$ python -q
>>> import numpy as np
>>> from numpy import linalg as LA
>>> np.set_printoptions(precision=2, suppress=True, linewidth=100, floatmode="fixed")
>>> def rd(a):
...     return np.round(a, 2) + 0
... 
>>> arr = np.load("dump.npy")
>>> print(arr)
[[ 20.00  12.00 -12.00  16.00]
 [ 12.00  13.00  -9.00  12.00]
 [-12.00  -9.00  13.00 -12.00]
 [ 16.00  12.00 -12.00  20.00]]
>>> # symmetric, so the eigenvalues are real
>>> print(rd(LA.det(arr.T)))
3456.0
>>> print(rd(LA.det(arr[::-1])))
3456.0
>>> print(rd(LA.eigvals(arr)))
[ 4.00 54.00  4.00  4.00]
>>> rng = np.random.default_rng(964768)
>>> lab = rng.permutation(4)
>>> print(lab)
[0 2 1 3]
>>> other = arr[lab][:, lab]
>>> print(rd(np.sort(np.abs(LA.eigvals(other)))))
[ 4.00  4.00  4.00 54.00]
>>> print(np.diag(other))
[20.00 13.00 13.00 20.00]
>>> print(other)
[[ 20.00 -12.00  12.00  16.00]
 [-12.00  13.00  -9.00 -12.00]
 [ 12.00  -9.00  13.00  12.00]
 [ 16.00 -12.00  12.00  20.00]]
>>> other = arr[0, 0] * arr[1:] - np.outer(arr[1:, 0], arr[0])
>>> print(other)
[[  0.00 116.00 -36.00  48.00]
 [  0.00 -36.00 116.00 -48.00]
 [  0.00  48.00 -48.00 144.00]]
>>> print(LA.matrix_rank(other), LA.matrix_rank(arr))
3 4
>>> Q, V = LA.qr(arr[:, :1])[0], LA.qr(arr[:, 1:])[0]
>>> sigma = LA.svd(Q.T @ V, compute_uv=False)
>>> print((sigma > 0.9).sum())
1
>>> print(rd(sigma))
[0.99]
>>> print(rd(LA.norm(Q @ Q.T - V @ V.T, 2)))
1.0
>>> ev, V = LA.eig(arr)
>>> print(rd(np.sort(LA.eigvals(arr.T))))
[ 4.00  4.00  4.00 54.00]
>>> print(rd(np.prod(ev)))
3456.0
>>> J = np.load("mat.npy")
>>> print(rd(J))
[[ 0.61 -0.08  0.32 -0.36]
 [-0.08  0.97  0.16  0.02]
 [ 0.32  0.16  0.21 -0.20]
 [-0.36  0.02 -0.20  0.21]]
>>> # symmetric
>>> print(np.allclose(J @ J.T, J.T @ J))
True
>>> print(rd(LA.matrix_power(J, 3)))
[[ 0.61 -0.08  0.32 -0.36]
 [-0.08  0.97  0.16  0.02]
 [ 0.32  0.16  0.21 -0.20]
 [-0.36  0.02 -0.20  0.21]]
>>> print(rd(np.abs(LA.eigvals(J)).max()))
1.0
>>> J.inv()
Traceback (most recent call last):
  File "<python-input-34>", line 1, in <module>
    J.inv()
    ^^^^^
AttributeError: 'numpy.ndarray' object has no attribute 'inv'
>>> LA.determinant(J)
Traceback (most recent call last):
  File "<python-input-35>", line 1, in <module>
    LA.determinant(J)
    ^^^^^^^^^^^^^^
AttributeError: module 'numpy.linalg' has no attribute 'determinant'
>>> print(rd(LA.det(J)))
0.0
>>> print(np.trace(J))
2.0
>>> rk = LA.matrix_rank(J)
>>> print(rk)
2
>>> N = LA.svd(J)[2][rk:].T
>>> print(N.shape)
(4, 2)
>>> left, sigma, Vt = LA.svd(J)
>>> V = Vt[:(sigma > 1e-8).sum()]
>>> x0 = J[1] + -2 * J[0] + rng.integers(2) * np.eye(4)[0]
>>> print(rd(x0))
[-1.29  1.12 -0.48  0.74]
>>> print(np.allclose(V.T @ V @ x0, x0))
True
>>> print(LA.matrix_rank(np.vstack([J, x0])))
2
>>> print(rd(np.diag(V.T @ V)))
[0.61 0.97 0.21 0.21]
>>> proj = np.triu(np.array([[1, 0, 8, 4], [6, 1, 3, 0], [8, 7, 9, 4], [8, 8, 2, 7]]), 1) + np.eye(4)
>>> other = proj @ J @ LA.inv(proj)
>>> print(np.trace(other), np.trace(J))
2.0 2.0
>>> ev, V = LA.eigh(J)
>>> print(rd(V.T @ V))
[[1.00 0.00 0.00 0.00]
 [0.00 1.00 0.00 0.00]
 [0.00 0.00 1.00 0.00]
 [0.00 0.00 0.00 1.00]]
>>> print(np.unique(ev.round(6) + 0, return_counts=True)[1])
[2 2]
>>> print(rd(LA.eigvalsh(J + 4 * np.eye(4))))
[4.00 4.00 5.00 5.00]
>>> print(rd(LA.eigvalsh(J @ J)))
[0.00 0.00 1.00 1.00]
>>> print(rd(LA.svd(J, compute_uv=False)))
[1.00 1.00 0.00 0.00]
>>> print((ev > 1e-8).sum(), (ev < -1e-8).sum())
2 0
>>> print(rd(V @ np.diag(ev) @ V.T))
[[ 0.61 -0.08  0.32 -0.36]
 [-0.08  0.97  0.16  0.02]
 [ 0.32  0.16  0.21 -0.20]
 [-0.36  0.02 -0.20  0.21]]
>>> print(rd(ev))
[0.00 0.00 1.00 1.00]
>>> t = np.sort(rng.uniform(-2, 2, 15))
>>> A = np.c_[t, t ** 2, t ** 3] @ np.array([[3, 1, 1], [2, 2, 3], [3, 0, 3]])
>>> print(rd(A))
[[-21.17   5.81 -13.33]
 [-16.79   4.77  -9.87]
 [-14.24   4.13  -7.90]
 [-10.47   3.10  -5.12]
 [ -4.35   1.13  -1.18]
 [ -3.96   0.98  -0.98]
 [ -1.57   0.06  -0.15]
 [ -1.46   0.03  -0.13]
 [ -1.18  -0.06  -0.11]
 [ -0.80  -0.12  -0.11]
 [  1.53   0.64   0.93]
 [  1.66   0.70   1.03]
 [  2.93   1.22   2.11]
 [  5.71   2.25   4.73]
 [ 15.76   5.17  14.90]]
>>> Xs = A - A.mean(axis=0)
>>> V = LA.svd(Xs)[2][:2]
>>> other = Xs - Xs @ V.T @ V
>>> print(rd((Xs @ V.T).std(axis=0)))
[11.02  1.98]
>>> print(rd(np.cov(Xs @ V.T, rowvar=False)))
[[130.04   0.00]
 [  0.00   4.19]]
>>> print(rd(LA.norm(other) / LA.norm(Xs)))
0.05
>>> other = A / LA.norm(A, axis=1, keepdims=True)
>>> C2 = other @ other.T
>>> print(rd(LA.norm(other, axis=1)))
[1.00 1.00 1.00 1.00 1.00 1.00 1.00 1.00 1.00 1.00 1.00 1.00 1.00 1.00 1.00]
>>> print(rd(np.degrees(np.arccos(np.clip(C2[0, 2], -1, 1)))))
3.28
>>> print((C2 - 2 * np.eye(15)).round(6).argmax(axis=1))
[ 1  2  1  2  5  4  7  6  7  8 11 10 11 12 13]
>>> Q, R = LA.qr(A)
>>> print(rd(Q.T @ Q))
[[1.00 0.00 0.00]
 [0.00 1.00 0.00]
 [0.00 0.00 1.00]]
>>> print(np.allclose(R.T @ R, A.T @ A))
True
>>> print(rd(np.abs(np.diag(R))))
[37.12  9.47  3.19]
>>> print(rd(R))
[[37.12 -5.47 24.10]
 [ 0.00 -9.47 -5.08]
 [ 0.00  0.00 -3.19]]
>>> print(rd(Q @ R))
[[-21.17   5.81 -13.33]
 [-16.79   4.77  -9.87]
 [-14.24   4.13  -7.90]
 [-10.47   3.10  -5.12]
 [ -4.35   1.13  -1.18]
 [ -3.96   0.98  -0.98]
 [ -1.57   0.06  -0.15]
 [ -1.46   0.03  -0.13]
 [ -1.18  -0.06  -0.11]
 [ -0.80  -0.12  -0.11]
 [  1.53   0.64   0.93]
 [  1.66   0.70   1.03]
 [  2.93   1.22   2.11]
 [  5.71   2.25   4.73]
 [ 15.76   5.17  14.90]]
>>> print(rd(abs(R[0, 0])), rd(LA.norm(A[:, 0])))
37.12 37.12
>>> lab = A[:, 2] > np.median(A[:, 2])
>>> f = A[lab].mean(axis=0) - A[~lab].mean(axis=0)
>>> print(np.argsort(-np.abs(f).round(6), kind="stable"))
[0 2 1]
>>> print(lab.astype(int))
[0 0 0 0 0 0 0 0 1 1 1 1 1 1 1]
>>> Q, _ = LA.qr(np.array([[-1.3, 0.9, 0.9], [-0.3, 1.0, 0.4], [-1.0, -1.2, 0.2]]))
>>> E = -2 * Q
>>> print(rd(E))
[[ 1.56  0.86  0.91]
 [ 0.36  1.08 -1.64]
 [ 1.20 -1.44 -0.69]]
>>> f, v = E[1], E[0]
>>> print(rd(f @ v))
0.0
>>> p = (f @ v) / (f @ f) * f
>>> print(LA.matrix_rank(np.outer(f, v)))
1
>>> print(rd(LA.norm(f + v) ** 2 + LA.norm(f - v) ** 2))
16.0
>>> print(rd(p))
[0.00 0.00 0.00]
>>> lab = rng.permutation(3)
>>> print(lab)
[1 0 2]
>>> other = E[lab][:, lab]
>>> print(rd(other))
[[ 1.08  0.36 -1.64]
 [ 0.86  1.56  0.91]
 [-1.44  1.20 -0.69]]
>>> print(rd(np.trace(other)))
1.95
>>> print(rd(np.diag(other)))
[ 1.08  1.56 -0.69]
>>> print(rd(LA.det(other)), rd(LA.det(E[lab])))
-8.0 8.0
>>> other = E / np.sqrt((E ** 2).mean(axis=1, keepdims=True))
>>> print(rd(E - E.mean(axis=1, keepdims=True)))
[[ 0.45 -0.25 -0.20]
 [ 0.43  1.15 -1.58]
 [ 1.51 -1.13 -0.38]]
>>> print(LA.matrix_rank(E - E.mean(axis=1, keepdims=True)))
2
>>> print(rd(other[2]))
[ 1.04 -1.25 -0.60]
>>> x0 = np.ones(4)
>>> for _ in range(3):
...     x0 = arr @ x0
...     x0 /= LA.norm(x0)
...     print(round(x0 @ arr @ x0, 2))
... 
53.42
54.0
54.0
>>> print(rd(LA.eigvalsh(arr)[-1]))
54.0
>>> K = np.array([[0, -4], [4, 0]])
>>> # skew-symmetric
>>> print((K + K.T) / 2)
[[0.00 0.00]
 [0.00 0.00]]
>>> print(rd(np.sort(np.abs(LA.eigvals(K)))))
[4.00 4.00]
>>> print((K - K.T) / 2)
[[ 0.00 -4.00]
 [ 4.00  0.00]]
>>> feats = np.loadtxt("block15.csv", delimiter=",")
>>> print(feats)
[[ 0.00  0.00  0.00]
 [ 0.00  0.00 -1.00]
 [-2.00  0.00  0.00]
 [ 0.00  0.00 -2.00]]
>>> # rank 2
>>> print(LA.cond(feats) > 100)
True
>>> print(feats[0] @ feats[3])
0.0
>>> print(rd(LA.norm(feats, 2)))
2.24
>>> print(rd(LA.norm(feats[0] - feats[3])))
2.0
>>> M = np.array([[0.9, -0.3], [-0.3, 0.1]])
>>> # rank 1
>>> proj = np.triu(np.array([[-7, 8], [8, -5]]), 1) + np.eye(2)
>>> other = proj @ M @ LA.inv(proj)
>>> print(np.trace(other), np.trace(M))
1.0 1.0
>>> left, sigma, Vt = LA.svd(M)
>>> V = Vt[:(sigma > 1e-8).sum()]
>>> x0 = M[1] + -1 * M[0] + rng.integers(2) * np.eye(2)[1]
>>> print(x0)
[-1.20  1.40]
>>> print(LA.matrix_rank(np.vstack([M, x0])))
2
>>> print(rd(np.diag(V.T @ V)))
[0.90 0.10]
>>> mat = -1 * np.eye(2) + np.ones((2, 2))
>>> print(mat)
[[0.00 1.00]
 [1.00 0.00]]
>>> # rows sum to 1
>>> print(rd(LA.eigvalsh(mat).min()))
-1.0
>>> print([round(float(LA.det(mat[:i, :i])), 2) + 0 for i in range(1, 3)])
[0.0, -1.0]
>>> ev, V = LA.eigh(mat)
>>> x0 = np.array([7, 8])
>>> print((np.sign(V[:, -1].round(6)) == np.sign(V[0, -1].round(6))).astype(int))
[1 1]
>>> print(rd(LA.eigvalsh(mat[1:, 1:])))
[0.00]
>>> print(mat.ravel(order="F"))
[0.00 1.00 1.00 0.00]
>>> print(mat.reshape(-1, 2))
[[0.00 1.00]
 [1.00 0.00]]
>>> print(mat.reshape(2, -1))
[[0.00 1.00]
 [1.00 0.00]]
>>> blk = mat.reshape(2, 2, -1)
>>> print(blk.transpose(1, 0, 2))
[[[0.00]
  [1.00]]

 [[1.00]
  [0.00]]]
>>> print(blk[:, 0])
[[0.00]
 [1.00]]
>>> print(blk.shape)
(2, 2, 1)
>>> print(np.swapaxes(blk, 1, 2)[1])
[[1.00 0.00]]
>>> print(blk.sum(axis=1))
[[1.00]
 [1.00]]
>>> lab = rng.permutation(2)
>>> other = mat[:, lab] * rng.choice([-1, 1], 2)
>>> print(other)
[[-1.00 -0.00]
 [-0.00 -1.00]]
>>> left, _, Vt = LA.svd(mat.T @ other)
>>> print(rd(LA.lstsq(mat, other)[0]))
[[ 0.00 -1.00]
 [-1.00  0.00]]
>>> print(rd(LA.norm(mat, axis=0)))
[1.00 1.00]
>>> print(mat[:, 1] @ mat[:, 0])
0.0
>>> print(mat.T @ mat)
[[1.00 0.00]
 [0.00 1.00]]
>>> print(rd(LA.pinv(mat)))
[[0.00 1.00]
 [1.00 0.00]]
